% python3 -q
>>> import numpy as np
>>> np.set_printoptions(suppress=True, linewidth=160)
>>> feats = np.load("case5.npy")
>>> feats
array([[-1,  0, -2],
       [-2, -1,  0],
       [ 0, -2, -1]])
>>> np.round(np.sort(np.abs(np.fft.fft(feats[0]))), 2), np.round(np.sort(np.linalg.svd(feats, compute_uv=False)), 2)
(array([1.73, 1.73, 3.  ]), array([1.73, 1.73, 3.  ]))
>>> np.allclose(feats @ feats.T, feats.T @ feats)
True
>>> print(feats @ (-1.0) ** np.arange(3))
[-3. -1.  1.]
>>> feats @ np.ones(3)
array([-3., -3., -3.])
>>> np.round(np.fft.fft(feats[0]), 2)
array([-3.+0.j  ,  0.-1.73j,  0.+1.73j])
>>> (feats @ feats)[0]
array([1, 4, 4])
>>> q = feats.astype(float).copy()
>>> for j in range(3):
...     q[:, j] -= q[:, :j] @ (q[:, :j].T @ q[:, j])
...     q[:, j] /= np.linalg.norm(q[:, j])
... 
>>> q.round(2)
array([[-0.45,  0.2 , -0.87],
       [-0.89, -0.1 ,  0.44],
       [ 0.  , -0.98, -0.22]])
>>> np.round(q.T @ feats, 2) + 0
array([[2.24, 0.89, 0.89],
       [0.  , 2.05, 0.59],
       [0.  , 0.  , 1.96]])
>>> np.round(q.T @ q, 2) + 0
array([[1., 0., 0.],
       [0., 1., 0.],
       [0., 0., 1.]])
>>> (feats + feats.T) / 2
array([[-1., -1., -1.],
       [-1., -1., -1.],
       [-1., -1., -1.]])
>>> print(round(np.abs(np.linalg.eigvals(feats)).max(), 2))
3.0
>>> print(np.trace(feats))
-3
>>> print(np.linalg.matrix_power(feats, 4))
[[33 24 24]
 [24 33 24]
 [24 24 33]]
>>> np.allclose(feats @ feats.T, feats.T @ feats)
True
>>> round(np.linalg.det(feats), 2)
np.float64(-9.0)
>>> proj = np.triu(np.array([[-3, -1, -3], [0, 1, -1], [-1, 3, -3]]), 1) + np.eye(3)
>>> M2 = proj @ feats @ np.linalg.inv(proj)
>>> np.round(np.poly(M2), 2)
array([1., 3., 3., 9.])
>>> print(round(np.linalg.det(M2), 2))
-9.0
>>> np.trace(M2), np.trace(feats)
(np.float64(-3.0), np.int64(-3))
>>> print(proj @ feats - feats @ proj)
[[ 2.  6.  0.]
 [ 0.  0. -6.]
 [ 0.  0. -2.]]
>>> x0 = np.array([2, 1, 1])
>>> target = feats @ x0
>>> target
array([-4, -5, -3])
>>> np.round(np.linalg.solve(feats.T, feats[2]), 2)
array([-0., -0.,  1.])
>>> np.round(np.linalg.solve(feats, target + feats[:, 1]), 2)
array([2., 2., 1.])
>>> np.round(np.linalg.solve(feats, target), 2)
array([2., 1., 1.])
>>> mat = np.load("arr.npy")
>>> mat
array([[ 4,  4,  4],
       [ 0,  0,  0],
       [-6, -6, -6]])
>>> # rank 1
>>> x0 = np.array([3, 3, -1])
>>> a = np.maximum(mat @ x0, 0)
>>> mat.T @ a
array([80, 80, 80])
>>> print(mat * (a > 1e-9)[:, None])
[[4 4 4]
 [0 0 0]
 [0 0 0]]
>>> rng = np.random.default_rng(36106)
>>> z = rng.permutation(3)
>>> print(z)
[0 1 2]
>>> M2 = mat[z][:, z]
>>> np.trace(M2)
np.int64(-2)
>>> np.allclose(M2, mat)
True
>>> np.round(np.sort(np.abs(np.linalg.eigvals(M2))), 2)
array([0., 0., 2.])
>>> np.diag(M2)
array([ 4,  0, -6])
>>> Uu, sv, Vt = np.linalg.svd(mat)
>>> sv.round(2) + 0
array([12.49,  0.  ,  0.  ])
>>> print(np.argmax(sv[:-1] / (sv[1:] + 1e-6)) + 1)
1
>>> M2 = Uu[:, :1] @ np.diag(sv[:1]) @ Vt[:1]
>>> M2.round(2)
array([[ 4.,  4.,  4.],
       [ 0.,  0.,  0.],
       [-6., -6., -6.]])
>>> np.linalg.matrix_rank(M2)
np.int64(1)
>>> round(np.abs(mat - M2).max(), 2)
np.float64(0.0)
>>> round(float(np.linalg.norm(mat - M2) / np.linalg.norm(mat)), 2)
0.0
>>> rk = np.linalg.matrix_rank(mat)
>>> print(rk)
1
>>> ns = np.linalg.svd(mat)[2][rk:].T
>>> np.allclose(mat @ ns, 0)
True
>>> [int(np.linalg.matrix_rank(mat[:, :j + 1])) for j in range(3)]
[1, 1, 1]
>>> print(np.linalg.matrix_rank(mat.T @ mat), np.linalg.matrix_rank(mat @ mat.T))
1 1
>>> [int(np.linalg.matrix_rank(mat[:i])) for i in range(1, len(mat) + 1)]
[1, 1, 1]
>>> np.round(mat @ ns, 2) + 0
array([[0., 0.],
       [0., 0.],
       [0., 0.]])
>>> X = np.load("w.npy")
>>> X
array([[0, 0, 1],
       [1, 0, 0],
       [0, 1, 0]])
>>> # row-stochastic, so 1 is an eigenvalue
>>> print(np.linalg.matrix_power(X, 2))
[[0 1 0]
 [0 0 1]
 [1 0 0]]
>>> np.round(np.sort(np.abs(np.linalg.eigvals(X)))[::-1], 2)
array([1., 1., 1.])
>>> p = np.eye(3)[0]
>>> for _ in range(5):
...     p = p @ X
...     print(p.round(2))
... 
[0. 0. 1.]
[0. 1. 0.]
[1. 0. 0.]
[0. 0. 1.]
[0. 1. 0.]
>>> np.round(np.fft.fft(X[0]), 2)
array([ 1. +0.j  , -0.5+0.87j, -0.5-0.87j])
>>> (X @ X)[0]
array([0, 1, 0])
>>> np.sort(np.abs(np.fft.fft(X[0]))), np.round(np.sort(np.linalg.svd(X, compute_uv=False)), 2)
(array([1., 1., 1.]), array([1., 1., 1.]))
>>> X @ np.ones(3)
array([1., 1., 1.])
>>> E = np.triu(rng.random((3, 3)) < 0.8, 1).astype(int)
>>> E = E + E.T
>>> print(E)
[[0 1 1]
 [1 0 1]
 [1 1 0]]
>>> M2 = E / np.sqrt((E ** 2).mean(axis=1, keepdims=True))
>>> np.linalg.matrix_rank(M2) == np.linalg.matrix_rank(E)
np.True_
>>> np.linalg.matrix_rank(E - E.mean(axis=1, keepdims=True))
np.int64(2)
>>> proj = np.triu(np.array([[1, 2, 0], [2, 3, 1], [2, 2, 3]]), 1) + np.eye(3)
>>> M2 = proj @ E @ np.linalg.inv(proj)
>>> M2
array([[ 2., -3.,  6.],
       [ 2., -3.,  4.],
       [ 1., -1.,  1.]])
>>> E @ E
array([[2, 1, 1],
       [1, 2, 1],
       [1, 1, 2]])
>>> E.sum(axis=0)
array([2, 2, 2])
>>> Lm = np.diag(E.sum(axis=1)) - E
>>> round(np.linalg.det(Lm[1:, 1:]))
3
>>> [round(float(np.linalg.det(E[:i, :i])), 2) + 0 for i in range(1, 4)]
[0.0, -1.0, 2.0]
>>> np.all(np.linalg.eigvalsh(E) > 0)
np.False_
>>> A = np.load("m.npy")
>>> A
array([[2, 0, 0],
       [2, 0, 0],
       [0, 0, 0],
       [2, 0, 0],
       [1, 0, 0],
       [0, 3, 9],
       [0, 3, 9],
       [0, 2, 6],
       [1, 0, 0],
       [0, 0, 0],
       [0, 0, 0],
       [0, 1, 3],
       [1, 0, 0]])
>>> # rows 0 and 1 are equal
>>> np.einsum("ij,ji->", feats, feats)
np.int64(3)
>>> np.einsum("ii->", feats)
np.int64(-3)
>>> round(np.linalg.det(feats[::-1]), 2)
np.float64(9.0)
>>> np.kron(np.eye(2, dtype=int), feats)
array([[-1,  0, -2,  0,  0,  0],
       [-2, -1,  0,  0,  0,  0],
       [ 0, -2, -1,  0,  0,  0],
       [ 0,  0,  0, -1,  0, -2],
       [ 0,  0,  0, -2, -1,  0],
       [ 0,  0,  0,  0, -2, -1]])
>>> print(np.round(np.linalg.eigvals(feats), 2))
[-3.+0.j    0.+1.73j  0.-1.73j]
>>> print(round(np.linalg.norm(A, 1), 2), np.round(np.linalg.norm(A, np.inf), 2))
27.0 12.0
>>> np.round(np.linalg.norm(A, "nuc"), 2)
np.float64(19.04)
>>> round(np.linalg.norm(A, 2), 2)
np.float64(15.17)
>>> print(round(float(np.linalg.norm(A) ** 2 / np.linalg.norm(A, 2) ** 2), 2))
1.07
>>> np.round(np.linalg.norm(A, axis=1), 2)
array([2.  , 2.  , 0.  , 2.  , 1.  , 9.49, 9.49, 6.32, 1.  , 0.  , 0.  , 3.16, 1.  ])
>>> u = np.array([0, 1])
>>> np.cross(A[0, :3], A[11, :3])
array([ 0, -6,  2])
>>> Xc = A - A.mean(axis=0)
>>> vecs = np.linalg.svd(Xc)[2][:2]
>>> M2 = Xc - Xc @ vecs.T @ vecs
>>> round(float(np.linalg.norm(M2) / np.linalg.norm(Xc)), 2)
0.0
>>> np.linalg.norm(M2, axis=1).round(6).argmax()
np.int64(0)
>>> np.round(np.diag(vecs.T @ vecs), 2)
array([1. , 0.1, 0.9])
>>> np.round(M2.std(axis=0), 2) + 0
array([0., 0., 0.])
>>> Uu, sv, Vt = np.linalg.svd(A, full_matrices=False)
>>> np.round(Uu.T @ Uu, 2) + 0
array([[1., 0., 0.],
       [0., 1., 0.],
       [0., 0., 1.]])
>>> (sv > 1e-8).sum()
np.int64(2)
>>> Uu.shape, sv.shape, Vt.shape
((13, 3), (3,), (3, 3))
>>> print(np.round(Vt @ Vt.T, 2) + 0)
[[1. 0. 0.]
 [0. 1. 0.]
 [0. 0. 1.]]
>>> np.round(np.abs(Vt[0]), 2)
array([0.  , 0.32, 0.95])
>>> np.allclose(Uu * sv @ Vt, A)
True
>>> np.round(np.cumsum(sv ** 2) / np.sum(sv ** 2), 2)
array([0.94, 1.  , 1.  ])
>>> print(np.round(Uu.T @ A @ Vt.T, 2) + 0)
[[15.17  0.    0.  ]
 [ 0.    3.87  0.  ]
 [ 0.    0.    0.  ]]
>>> J = np.array([[-3, -3, -2, -2], [-5, -5, -4, -4], [-1, -1, 0, 0]])
>>> # rows and columns are dependent
>>> M2 = J[0, 0] * J[1:] - np.outer(J[1:, 0], J[0])
>>> M2
array([[ 0,  0,  2,  2],
       [ 0,  0, -2, -2]])
>>> np.linalg.matrix_rank(M2), np.linalg.matrix_rank(J)
(np.int64(1), np.int64(2))
>>> print(np.round(J[:, 0] / J[0, 0], 2))
[1.   1.67 0.33]
>>> print(np.flatnonzero(~M2.round(6).any(axis=1)))
[]
>>> t = np.radians(36)
>>> Rm = np.eye(4)
>>> Rm[2, 2] = Rm[3, 3] = np.cos(t)
>>> Rm[2, 3], Rm[3, 2] = -np.sin(t), np.sin(t)
>>> Rm.round(2)
array([[ 1.  ,  0.  ,  0.  ,  0.  ],
       [ 0.  ,  1.  ,  0.  ,  0.  ],
       [ 0.  ,  0.  ,  0.81, -0.59],
       [ 0.  ,  0.  ,  0.59,  0.81]])
>>> M2 = J @ Rm.T
>>> print(np.round(np.linalg.svd(J, compute_uv=False), 2) + 0, np.round(np.linalg.svd(M2, compute_uv=False), 2) + 0)
[10.45  0.94  0.  ] [10.45  0.94  0.  ]
>>> np.round(np.abs(M2 - J).max(axis=0), 2)
array([0.  , 0.  , 3.12, 1.59])
>>> np.round(np.linalg.det(Rm), 2), round(float(np.trace(Rm)), 2)
(np.float64(1.0), 3.62)
>>> M2.round(2)
array([[-3.  , -3.  , -0.44, -2.79],
       [-5.  , -5.  , -0.88, -5.59],
       [-1.  , -1.  ,  0.  ,  0.  ]])
